>>> import numpy as np
>>> from numpy import linalg as LA
>>> np.set_printoptions(precision=4, suppress=True, linewidth=140, floatmode="fixed")
>>> rd = lambda a: np.round(a, 4) + 0
>>> feats = np.loadtxt("test0.csv", delimiter=",")
>>> feats
array([[ 1.7000,  2.0595, -1.0000],
       [ 1.4000, -1.0134,  0.5000],
       [-1.4000, -0.7826,  0.4000],
       [-0.1000,  2.1740, -1.1000],
       [-1.2000,  1.3934, -0.7000],
       [ 0.0000, -0.4256,  0.2000],
       [-0.4000, -0.5872,  0.3000],
       [ 2.7000, -1.0069,  0.5000],
       [-1.1000,  0.2744, -0.1000],
       [-0.5000, -1.9279,  1.0000],
       [-0.9000,  2.8410, -1.4000],
       [-1.6000, -1.6619,  0.8000],
       [ 0.7000, -3.1625,  1.6000],
       [-1.4000, -0.3856,  0.2000],
       [-0.2000,  0.1940, -0.1000],
       [ 1.0000, -1.0095,  0.5000],
       [ 0.5000,  0.1992, -0.1000],
       [-1.4000, -1.2060,  0.6000]])
>>> gram = np.cov(feats, rowvar=False)
>>> print(rd(np.polyfit(feats[:, 0], feats[:, 2], 1)))
[0.0361 0.1211]
>>> rd(gram)
array([[ 1.5277, -0.1093,  0.0551],
       [-0.1093,  2.3830, -1.1887],
       [ 0.0551, -1.1887,  0.5932]])
>>> np.argsort(-feats.std(axis=0).round(6), kind="stable")
array([1, 0, 2])
>>> np.argwhere(np.triu(np.abs(np.corrcoef(feats.T)) > 0.8, 1))
array([[1, 2]])
>>> M2 = np.array([[0, 1, 0], [0, -2, 2]])
>>> cent = np.kron(M2, gram)
>>> print(cent.shape)
(6, 9)
>>> LA.matrix_rank(cent)
np.int64(6)
>>> rd(LA.norm(cent, 2)), rd(LA.norm(M2, 2) * LA.norm(gram, 2))
(np.float64(8.7223), np.float64(8.7223))
>>> U, sigma, vt = LA.svd(feats)
>>> np.argmax(sigma[:-1] / (sigma[1:] + 1e-6)) + 1
np.int64(2)
>>> rd(sigma)
array([7.1994, 5.1136, 0.0686])
>>> M2 = U[:, :2] @ np.diag(sigma[:2]) @ vt[:2]
>>> rd(LA.norm(feats - M2, 2)), rd(sigma[2])
(np.float64(0.0686), np.float64(0.0686))
>>> LA.matrix_rank(feats, rtol=0.05)
np.int64(2)
>>> cen = feats - feats.mean(axis=0)
>>> vecs = LA.svd(cen)[2][:2]
>>> M2 = cen - cen @ vecs.T @ vecs
>>> rd(LA.norm(M2) / LA.norm(cen))
np.float64(0.0076)
>>> rd(np.cov(cen @ vecs.T, rowvar=False))
array([[2.9862, 0.0000],
       [0.0000, 1.5174]])
>>> rd(M2.std(axis=0))
array([0.0000, 0.0070, 0.0139])
>>> LA.norm(M2, axis=1).round(6).argmax()
np.int64(9)
>>> cent = feats[[9, 14]].astype(float)
>>> for _ in range(5):
...     lab = LA.norm(feats[:, None] - cent, axis=-1).argmin(axis=1)
...     cent = np.array([feats[lab == j].mean(axis=0) for j in range(2)])
... 
>>> print(lab)
[1 1 0 1 1 1 0 1 1 0 1 0 0 0 1 1 1 0]
>>> rd(cent)
array([[-0.8571, -1.3877,  0.7000],
       [ 0.3455,  0.5164, -0.2545]])
>>> np.bincount(lab)
array([ 7, 11])
